$ ipython --no-banner

In [1]: import numpy as np

In [2]: from numpy import linalg as LA

In [3]: np.set_printoptions(precision=1, suppress=True, linewidth=100, legacy="1.25")

In [4]: def rd(a):
   ...:     return np.round(a, 1) + 0
   ...: 

In [5]: rng = np.random.default_rng(17)

In [6]: idx = rng.integers(0, 2, 11)

In [7]: J = np.array([[-2, -2, -2, 2, 1, -2, -1, -2, -1, 2, 0],
   ...:     [2, 0, 0, -1, 0, 2, -2, -1, -2, 2, -2],
   ...:     [1, -1, 2, -1, 0, -2, 1, 2, 1, -1, -1],
   ...:     [-1, 1, 0, 1, 0, 1, 0, 2, -1, 0, 2],
   ...:     [2, 2, -1, 1, 1, -2, 1, 2, 1, 2, -1],
   ...:     [-2, 0, 2, 0, -1, -2, -2, -2, -2, -2, 2],
   ...:     [-2, -2, 2, 2, 2, 2, -1, -2, 0, 0, 1],
   ...:     [0, 1, 2, 2, 1, 0, -2, 0, 0, 2, 1],
   ...:     [1, -2, -1, 0, 2, 0, 2, 1, 1, 0, 0],
   ...:     [0, 1, -1, -2, 0, -2, 0, -2, 0, 0, -1],
   ...:     [0, -2, -1, 2, 0, 0, 1, 1, 1, -2, 1]]) * (idx[:, None] == idx)

In [8]: print(J)
[[-2 -2  0  0  0 -2 -1  0  0  0  0]
 [ 2  0  0  0  0  2 -2  0  0  0  0]
 [ 0  0  2 -1  0  0  0  2  1 -1 -1]
 [ 0  0  0  1  0  0  0  2 -1  0  2]
 [ 0  0 -1  1  1  0  0  2  1  2 -1]
 [-2  0  0  0  0 -2 -2  0  0  0  0]
 [-2 -2  0  0  0  2 -1  0  0  0  0]
 [ 0  0  2  2  1  0  0  0  0  2  1]
 [ 0  0 -1  0  2  0  0  1  1  0  0]
 [ 0  0 -1 -2  0  0  0 -2  0  0 -1]
 [ 0  0 -1  2  0  0  0  1  1 -2  1]]

In [9]: # splits into 2 blocks

In [10]: print(np.flatnonzero(LA.matrix_power((J != 0) + (J.T != 0) + np.eye(11), 11)[2]))
[ 2  3  4  7  8  9 10]

In [11]: print(rd(np.sort(LA.eigvals(J).real)))
[-3.5 -3.5 -2.6 -1.7  0.1  0.1  1.   1.   3.1  3.1  3.9]

In [12]: print(rd(LA.det(J)))
11136.0

In [13]: print(J @ J)
[[  6   6   0   0   0   2  11   0   0   0   0]
 [ -4   0   0   0   0 -12  -4   0   0   0   0]
 [  0   0   9   1   4   0   0   4   3   4  -2]
 [  0   0   3   9   0   0   0   3   0   0   6]
 [  0   0  -1   1   5   0   0  -2  -1   9   1]
 [ 12   8   0   0   0   4   8   0   0   0   0]
 [ -2   6   0   0   0  -6   3   0   0   0   0]
 [  0   0   0  -1   1   0   0   7   2  -2   0]
 [  0   0  -3   5   5   0   0   3   2   7   0]
 [  0   0  -5  -7  -2   0   0  -7   0  -1  -6]
 [  0   0   0  11   3   0   0   8  -1   1   9]]

In [14]: print((LA.matrix_power((J != 0) + (J.T != 0) + np.eye(11), 11) > 0).astype(int))
[[1 1 0 0 0 1 1 0 0 0 0]
 [1 1 0 0 0 1 1 0 0 0 0]
 [0 0 1 1 1 0 0 1 1 1 1]
 [0 0 1 1 1 0 0 1 1 1 1]
 [0 0 1 1 1 0 0 1 1 1 1]
 [1 1 0 0 0 1 1 0 0 0 0]
 [1 1 0 0 0 1 1 0 0 0 0]
 [0 0 1 1 1 0 0 1 1 1 1]
 [0 0 1 1 1 0 0 1 1 1 1]
 [0 0 1 1 1 0 0 1 1 1 1]
 [0 0 1 1 1 0 0 1 1 1 1]]

In [15]: idx = rng.permutation(11)

In [16]: out = J[:, idx] * rng.choice([-1, 1], 11)

In [17]: print(out)
[[ 0  0 -2 -2  0 -1  0  2  0  0  0]
 [ 0  0  2  2  0 -2  0  0  0  0  0]
 [ 1  0  0  0  2  0  1  0  1 -1  2]
 [-1  0  0  0  0  0  0  0 -1  2  2]
 [-1 -1  0  0 -1  0 -2  0  1 -1  2]
 [ 0  0 -2 -2  0 -2  0  0  0  0  0]
 [ 0  0  2 -2  0 -1  0  2  0  0  0]
 [-2 -1  0  0  2  0 -2  0  0  1  0]
 [ 0 -2  0  0 -1  0  0  0  1  0  1]
 [ 2  0  0  0 -1  0  0  0  0 -1 -2]
 [-2  0  0  0 -1  0  2  0  1  1  1]]

In [18]: left, _, Vt = LA.svd(J.T @ out)

In [19]: print(rd(left @ Vt))
[[ 0.  0.  0.  1.  0.  0.  0.  0.  0.  0.  0.]
 [ 0.  0.  0.  0.  0.  0.  0. -1.  0.  0.  0.]
 [ 0.  0.  0.  0.  1.  0.  0.  0.  0.  0.  0.]
 [-1.  0.  0.  0.  0.  0.  0.  0.  0.  0.  0.]
 [ 0. -1.  0.  0.  0.  0.  0.  0.  0.  0.  0.]
 [ 0.  0.  1.  0.  0.  0.  0.  0.  0.  0.  0.]
 [ 0.  0.  0.  0.  0.  1.  0.  0.  0.  0.  0.]
 [ 0.  0.  0.  0.  0.  0.  0.  0.  0.  0.  1.]
 [ 0.  0.  0.  0.  0.  0.  0.  0.  1.  0.  0.]
 [ 0.  0.  0.  0.  0.  0. -1.  0.  0.  0.  0.]
 [ 0.  0.  0.  0.  0.  0.  0.  0.  0.  1.  0.]]

In [20]: print(rd(LA.lstsq(J, out)[0]))
[[ 0.  0.  0.  1.  0.  0.  0.  0.  0.  0.  0.]
 [ 0.  0.  0.  0.  0.  0.  0. -1.  0.  0.  0.]
 [ 0.  0.  0.  0.  1.  0.  0.  0.  0.  0.  0.]
 [-1.  0.  0.  0.  0.  0.  0.  0.  0.  0.  0.]
 [ 0. -1.  0.  0.  0.  0.  0.  0.  0.  0.  0.]
 [ 0.  0.  1.  0.  0.  0.  0.  0.  0.  0.  0.]
 [ 0.  0.  0.  0.  0.  1.  0.  0.  0.  0.  0.]
 [ 0.  0.  0.  0.  0.  0.  0.  0.  0.  0.  1.]
 [ 0.  0.  0.  0.  0.  0.  0.  0.  1.  0.  0.]
 [ 0.  0.  0.  0.  0.  0. -1.  0.  0.  0.  0.]
 [ 0.  0.  0.  0.  0.  0.  0.  0.  0.  1.  0.]]

In [21]: print(idx)
[ 3  4  5  0  2  6  9  1  8 10  7]
